$ ipython --no-banner

In [1]: import numpy as np

In [2]: from numpy import linalg as LA

In [3]: np.set_printoptions(precision=2, suppress=True, linewidth=100, floatmode="fixed")

In [4]: tidy = lambda a: np.round(a, 2) + 0

In [5]: rng = np.random.default_rng(25094)

In [6]: m1 = np.eye(5, dtype=int)[rng.permutation(5)] * np.array([-2, -1, 2, -2, 0])

In [7]: m1
Out[7]: 
array([[ 0, -1,  0,  0,  0],
       [ 0,  0,  2,  0,  0],
       [ 0,  0,  0, -2,  0],
       [ 0,  0,  0,  0,  0],
       [-2,  0,  0,  0,  0]])

In [8]: # rank 4

In [9]: x = np.array([1, 2, 0, 1, 0])

In [10]: (m1 * x).sum(axis=1)
Out[10]: array([-2,  0, -2,  0, -2])

In [11]: m1 @ np.ones(5)
Out[11]: array([-1.00,  2.00, -2.00,  0.00, -2.00])

In [12]: m1 @ x
Out[12]: array([-2,  0, -2,  0, -2])

In [13]: U, sv, VT = LA.svd(m1)

In [14]: np.argmax(sv[:-1] / (sv[1:] + 1e-6)) + 1
Out[14]: np.int64(4)

In [15]: M2 = U[:, :4] @ np.diag(sv[:4]) @ VT[:4]

In [16]: LA.matrix_rank(m1, rtol=0.05)
Out[16]: np.int64(4)

In [17]: M2
Out[17]: 
array([[ 0.00, -1.00,  0.00,  0.00,  0.00],
       [ 0.00,  0.00,  2.00,  0.00,  0.00],
       [ 0.00,  0.00,  0.00, -2.00,  0.00],
       [ 0.00,  0.00,  0.00,  0.00,  0.00],
       [-2.00,  0.00,  0.00,  0.00,  0.00]])

In [18]: np.abs(m1 - M2).max()
Out[18]: np.float64(0.0)
